$ python -q
>>> import numpy as np
>>> import numpy.linalg as la
>>> np.set_printoptions(precision=2, suppress=True, linewidth=140)
>>> m1 = np.array([[0, 0, 0, 0], [0, 0, 0, 0], [0, 0, 0, 1], [0, 0, 0, 4]])
>>> # looks like rank 1
>>> m1 @ m1
array([[ 0,  0,  0,  0],
       [ 0,  0,  0,  0],
       [ 0,  0,  0,  4],
       [ 0,  0,  0, 16]])
>>> np.prod(np.diag(m1)), np.round(la.det(m1), 2)
(np.int64(0), np.float64(0.0))
>>> la.matrix_power(m1 - np.diag(np.diag(m1)), 4)
array([[0, 0, 0, 0],
       [0, 0, 0, 0],
       [0, 0, 0, 0],
       [0, 0, 0, 0]])
>>> try:
...     la.inv(m1)
... except la.LinAlgError as e:
...     print(repr(e))
... 
LinAlgError('Singular matrix')
>>> la.matrix_rank(m1 - m1[0, 0] * np.eye(4))
np.int64(1)
>>> Uu, sv, Vh = la.svd(m1)
>>> vecs = Vh[:(sv > 1e-8).sum()]
>>> rng = np.random.default_rng(980)
>>> x = m1[0] + 4 * m1[3] + rng.integers(2) * np.eye(4)[2]
>>> x
array([ 0.,  0.,  0., 16.])
>>> la.matrix_rank(np.vstack([m1, x]))
np.int64(1)
>>> np.allclose(vecs.T @ vecs @ x, x)
True
>>> np.diag(vecs.T @ vecs)
array([0., 0., 0., 1.])
>>> M2 = m1 + rng.integers(-2, 3, (4, 1)) @ rng.integers(-2, 3, (1, 4))
>>> M2
array([[ 2,  2,  0,  0],
       [-4, -4,  0,  0],
       [-2, -2,  0,  1],
       [ 0,  0,  0,  4]])
>>> la.matrix_rank(M2 - m1, tol=1e-8)
np.int64(1)
>>> M2 - m1
array([[ 2,  2,  0,  0],
       [-4, -4,  0,  0],
       [-2, -2,  0,  0],
       [ 0,  0,  0,  0]])
>>> arr = np.array([[2, 0, 0, 0], [0, 2, 0, 0], [2, 1, 1, 0], [0, 0, 0, 0]])
>>> arr
array([[2, 0, 0, 0],
       [0, 2, 0, 0],
       [2, 1, 1, 0],
       [0, 0, 0, 0]])
>>> # looks like rank 3
>>> np.argsort(-la.norm(arr, axis=0).round(6), kind="stable")[:3]
array([0, 1, 2])
>>> round(la.norm(arr, 2) / la.norm(arr), 2)
np.float64(0.83)
>>> Uu, sv, Vh = la.svd(arr)
>>> vecs = Vh[:(sv > 1e-8).sum()]
>>> x = arr[0] + -1 * arr[2] + rng.integers(2) * np.eye(4)[3]
>>> x
array([ 0., -1., -1.,  0.])
>>> round(float(la.norm(x - vecs.T @ vecs @ x)), 2)
0.0
>>> np.diag(vecs.T @ vecs)
array([1., 1., 1., 0.])
>>> np.allclose(vecs.T @ vecs @ x, x)
True
>>> la.matrix_rank(np.vstack([arr, x]))
np.int64(3)
>>> u = np.array([0, -1, -1])
>>> E = np.outer(rng.normal(size=10), u) + 0.05 * rng.normal(size=(10, 3))
>>> E.round(2) + 0
array([[-0.03,  0.31,  0.32],
       [-0.03,  0.24,  0.25],
       [-0.05,  1.42,  1.5 ],
       [ 0.04,  0.38,  0.35],
       [-0.01,  1.39,  1.34],
       [ 0.  ,  0.36,  0.48],
       [ 0.03, -0.76, -0.72],
       [ 0.15, -0.47, -0.67],
       [ 0.05,  0.14,  0.02],
       [-0.09,  1.67,  1.64]])
>>> Ac = E - E.mean(axis=1)
Traceback (most recent call last):
  File "<python-input-38>", line 1, in <module>
    Ac = E - E.mean(axis=1)
         ~~^~~~~~~~~~~~~~~~
ValueError: operands could not be broadcast together with shapes (10,3) (10,) 
>>> Ac = E - E.mean(axis=0)
>>> Uu, sv, Vh = la.svd(Ac, full_matrices=False)
>>> np.round(Ac.mean(axis=0), 2) + 0
array([0., 0., 0.])
>>> np.round(sv ** 2 / (sv ** 2).sum(), 2) + 0
array([1., 0., 0.])
>>> np.abs(Vh[-1])
array([0.84, 0.36, 0.4 ])
>>> sv
array([3.46, 0.21, 0.08])
>>> np.searchsorted(np.cumsum(sv ** 2) / (sv ** 2).sum(), 0.9) + 1
np.int64(1)
>>> Q, _ = la.qr(np.array([[1.5, -1.5, -1.4, 0.7],
...     [-0.4, 0.7, 0.0, -0.8],
...     [-0.2, 0.9, -0.2, 0.6],
...     [0.6, -1.1, -0.1, -0.6]]))
>>> mat = 2 * Q
>>> mat
array([[-1.79, -0.71,  0.52, -0.17],
       [ 0.48, -0.52,  1.36,  1.28],
       [ 0.24, -1.56, -1.13,  0.48],
       [-0.72,  0.9 , -0.77,  1.45]])
>>> P = np.triu(np.array([[-6, -9, -5, -1], [-6, -6, -5, 8], [2, 0, -7, -1], [-6, -6, 7, -8]]), 1) + np.eye(4)
>>> M2 = P @ mat @ la.inv(P)
>>> np.round(np.poly(M2), 2) + 0
array([  1.  ,   1.99,   0.  ,  -7.98, -16.  ])
>>> labels = rng.permutation(4)
>>> labels
array([2, 1, 0, 3])
>>> M2 = mat[labels][:, labels]
>>> M2
array([[-1.13, -1.56,  0.24,  0.48],
       [ 1.36, -0.52,  0.48,  1.28],
       [ 0.52, -0.71, -1.79, -0.17],
       [-0.77,  0.9 , -0.72,  1.45]])
>>> np.diag(M2)
array([-1.13, -0.52, -1.79,  1.45])
>>> np.allclose(M2, mat)
False
>>> data = np.array([[27.0, 30.0, 15.0], [30.0, 38.0, 18.0], [15.0, 18.0, 11.0]])
>>> M2 = la.inv(data)
>>> np.round(la.cond(data), 2)
np.float64(36.0)
>>> round(la.det(data) * la.det(M2), 2)
np.float64(1.0)
>>> M2
array([[ 0.33, -0.21, -0.1 ],
       [-0.21,  0.25, -0.12],
       [-0.1 , -0.13,  0.44]])
>>> (np.abs(M2) > 1e-9).astype(int)
array([[1, 1, 1],
       [1, 1, 1],
       [1, 1, 1]])
>>> vals, vecs = la.eigh(M2)
>>> round(vals.sum(), 2), round(float(np.trace(M2)), 2)
(np.float64(1.01), 1.01)
>>> la.svd(M2, compute_uv=False)
array([0.5 , 0.5 , 0.01])
>>> vals
array([0.01, 0.5 , 0.5 ])
>>> (vals > 1e-8).sum(), (vals < -1e-8).sum()
(np.int64(3), np.int64(0))
>>> Uu, sv, Vh = la.svd(data)
>>> sv
array([72.,  2.,  2.])
>>> np.argmax(sv[:-1] / (sv[1:] + 1e-6)) + 1
np.int64(1)
>>> M2 = Uu[:, :1] @ np.diag(sv[:1]) @ Vh[:1]
>>> la.matrix_rank(data, rtol=0.05)
np.int64(1)
>>> M2
array([[25.71, 30.86, 15.43],
       [30.86, 37.03, 18.51],
       [15.43, 18.51,  9.26]])
>>> np.round(la.norm(data - M2) / la.norm(data), 2)
np.float64(0.04)
>>> M2 = np.array([[1, 3, 1], [3, 5, 0], [1, 3, 5]])
>>> data @ M2
array([[132., 276., 102.],
       [162., 334., 120.],
       [ 80., 168.,  70.]])
>>> M2.T @ data.T
array([[132., 162.,  80.],
       [276., 334., 168.],
       [102., 120.,  70.]])
>>> np.einsum("ik,kj->ji", data, M2)
array([[132., 162.,  80.],
       [276., 334., 168.],
       [102., 120.,  70.]])
>>> np.vstack([data, M2.T]).shape
(6, 3)
>>> np.einsum("ik,kj->ij", data, M2)
array([[132., 276., 102.],
       [162., 334., 120.],
       [ 80., 168.,  70.]])
>>> np.einsum("ij,ij->i", data, data)
array([1854., 2668.,  670.])
>>> np.einsum("ij,ji->", data, data)
np.float64(5192.0)
>>> round(float(la.det(data[::-1])), 2)
-288.0
>>> la.eigvals(data)
array([ 2., 72.,  2.])
>>> round(la.det(2 * data), 2), round(float(la.det(data)), 2)
(np.float64(2304.0), 288.0)
>>> A = np.load("sample8.npy")
>>> A
array([[0, 2, 0, 0],
       [0, 0, 3, 0],
       [0, 0, 0, 0],
       [0, 0, 0, 3]])
>>> # triangular, det is the product of the diagonal
>>> P = np.triu(np.array([[0, -2, 1, 0], [1, -3, -1, -1], [1, 2, 0, 3], [0, 2, -3, 2]]), 1) + np.eye(4)
>>> M2 = P @ A @ la.inv(P)
>>> M2
array([[  0.,   2.,  -4.,  14.],
       [  0.,   0.,   3., -12.],
       [  0.,   0.,   0.,   9.],
       [  0.,   0.,   0.,   3.]])
>>> np.round(la.det(M2), 2)
np.float64(0.0)
>>> np.trace(M2), np.trace(A)
(np.float64(3.0), np.int64(3))
>>> la.cond(A) > 100
np.True_
>>> round(la.norm(A, 2) / la.norm(A), 2)
np.float64(0.64)
>>> round(np.log10(la.cond(E)))
2
>>> la.cond(E) > 100
np.False_
>>> np.round(la.norm(E, 2) / la.norm(E), 2)
np.float64(1.0)
>>> la.matrix_rank(E, rtol=0.1)
np.int64(1)
>>> M2 = np.array([[1, 3, -1], [2, 3, 1]])
>>> basis = np.kron(M2, A)
>>> la.matrix_rank(basis)
np.int64(6)
>>> basis
array([[ 0,  2,  0,  0,  0,  6,  0,  0,  0, -2,  0,  0],
       [ 0,  0,  3,  0,  0,  0,  9,  0,  0,  0, -3,  0],
       [ 0,  0,  0,  0,  0,  0,  0,  0,  0,  0,  0,  0],
       [ 0,  0,  0,  3,  0,  0,  0,  9,  0,  0,  0, -3],
       [ 0,  4,  0,  0,  0,  6,  0,  0,  0,  2,  0,  0],
       [ 0,  0,  6,  0,  0,  0,  9,  0,  0,  0,  3,  0],
       [ 0,  0,  0,  0,  0,  0,  0,  0,  0,  0,  0,  0],
       [ 0,  0,  0,  6,  0,  0,  0,  9,  0,  0,  0,  3]])
>>> feats = np.loadtxt("arr.csv", delimiter=",")
>>> feats
array([[-0.1 ,  2.84, -0.9 ,  0.2 ,  0.9 , -1.  ],
       [ 1.4 , -3.09,  1.  ,  0.3 ,  0.8 ,  1.4 ],
       [ 0.8 ,  3.35, -1.1 , -0.5 , -1.3 ,  1.7 ],
       [ 0.8 ,  1.06, -0.3 ,  0.7 ,  0.5 , -1.5 ],
       [ 0.  , -0.53,  0.2 ,  2.3 ,  0.6 , -1.6 ],
       [-1.3 ,  3.58, -1.2 ,  0.4 , -0.9 ,  0.2 ],
       [-1.2 , -2.63,  0.9 , -0.7 ,  0.3 ,  2.  ],
       [ 0.  ,  1.82, -0.6 , -0.3 , -0.1 ,  0.6 ],
       [ 0.4 , -3.9 ,  1.3 ,  0.5 , -1.  , -0.5 ],
       [ 1.4 ,  0.54, -0.2 ,  1.4 , -0.1 , -1.  ],
       [ 1.1 , -2.78,  0.9 , -0.8 ,  0.3 ,  1.  ],
       [ 1.6 ,  0.56, -0.2 , -2.  , -1.2 , -1.2 ],
       [ 0.8 ,  1.04, -0.4 ,  0.2 , -0.5 ,  2.  ],
       [-0.3 , -1.38,  0.5 , -0.3 ,  0.8 ,  0.3 ],
       [ 1.5 , -5.36,  1.8 ,  0.8 ,  0.2 ,  2.1 ],
       [-0.2 , -2.07,  0.7 ,  0.5 , -0.3 ,  0.  ],
       [ 1.3 ,  3.83, -1.3 , -1.4 , -1.6 , -1.2 ],
       [-0.5 , -2.45,  0.8 ,  0.4 , -0.1 ,  0.6 ],
       [-0.5 , -2.89,  1.  ,  0.1 , -0.1 ,  2.6 ],
       [-2.4 ,  0.53, -0.1 , -1.2 , -1.5 ,  0.6 ],
       [-1.6 , -4.53,  1.5 , -0.6 ,  0.  ,  0.5 ],
       [-2.  ,  1.01, -0.3 ,  1.1 , -1.2 , -0.1 ],
       [-0.7 , -5.62,  1.9 ,  0.3 , -1.3 ,  2.1 ],
       [ 1.5 , -1.35,  0.4 , -1.  ,  0.5 ,  0.1 ],
       [ 0.2 ,  2.37, -0.8 ,  2.2 ,  0.3 , -2.  ],
       [-0.8 , -1.67,  0.6 , -1.7 ,  0.6 , -0.8 ],
       [-1.7 , -3.62,  1.2 , -0.5 ,  0.6 ,  1.3 ],
       [ 0.1 ,  2.2 , -0.7 ,  0.4 ,  0.  ,  0.3 ],
       [-1.  ,  0.13, -0.1 , -0.1 ,  0.4 ,  0.9 ],
       [-0.1 , -3.84,  1.3 , -1.3 , -0.5 ,  1.8 ],
       [ 0.6 , -1.41,  0.5 , -0.1 , -0.5 , -0.1 ],
       [-1.4 , -3.02,  1.  ,  0.9 ,  0.8 ,  0.1 ],
       [-2.2 , -2.35,  0.8 , -0.2 ,  0.4 , -0.4 ]])
>>> u = np.array([-2, -1, -2, 2])
>>> M2 = mat + np.outer(u, np.eye(4)[2])
>>> la.matrix_rank(M2 - mat)
np.int64(1)
>>> basis = np.array([[3, 3, -2, -2], [-2, 1, -2, 2], [2, 2, -3, 1]])
>>> M = np.repeat(basis, 19 // 3, axis=0)
>>> M = M + 0.3 * rng.normal(size=M.shape)
>>> M
array([[ 3.01,  3.  , -1.76, -1.81],
       [ 3.23,  3.42, -1.83, -1.3 ],
       [ 2.72,  3.3 , -1.75, -1.84],
       [ 3.21,  3.1 , -2.16, -1.91],
       [ 3.3 ,  3.24, -1.85, -1.8 ],
       [ 2.8 ,  3.05, -1.78, -2.44],
       [-2.24,  0.9 , -2.09,  2.12],
       [-2.37,  1.31, -2.03,  2.09],
       [-1.68,  1.29, -1.87,  2.44],
       [-1.77,  1.17, -1.68,  2.35],
       [-1.71,  0.95, -1.69,  2.21],
       [-2.59,  0.99, -2.49,  1.16],
       [ 2.04,  1.89, -3.36,  0.9 ],
       [ 2.07,  1.89, -2.89,  1.05],
       [ 2.01,  1.74, -2.91,  0.87],
       [ 1.99,  1.7 , -3.2 ,  0.87],
       [ 1.55,  1.99, -2.64,  1.28],
       [ 2.35,  1.68, -2.99,  1.3 ]])
>>> w1 = np.array([[1, 1, 3], [1, 3, 0], [3, 1, 2], [0, 1, 2]])
>>> b = np.array([-1, 0, 1])
>>> H = np.maximum(M @ w1 + b, 0)
>>> (H > 0).astype(int)
array([[0, 1, 1],
       [1, 1, 1],
       [0, 1, 1],
       [0, 1, 1],
       [0, 1, 1],
       [0, 1, 1],
       [0, 1, 0],
       [0, 1, 0],
       [0, 1, 0],
       [0, 1, 0],
       [0, 1, 0],
       [0, 0, 0],
       [0, 1, 1],
       [0, 1, 1],
       [0, 1, 1],
       [0, 1, 1],
       [0, 1, 1],
       [0, 1, 1]])
>>> la.matrix_rank(H)
np.int64(3)
>>> basis = np.array([[-1, -2], [2, 3], [1, -2]])
>>> w1 @ basis
array([[ 4, -5],
       [ 5,  7],
       [ 1, -7],
       [ 4, -1]])
>>> (H @ basis).round(6).argmax(axis=1)
array([0, 0, 1, 1, 0, 1, 1, 1, 1, 1, 1, 0, 0, 0, 0, 0, 0, 0])
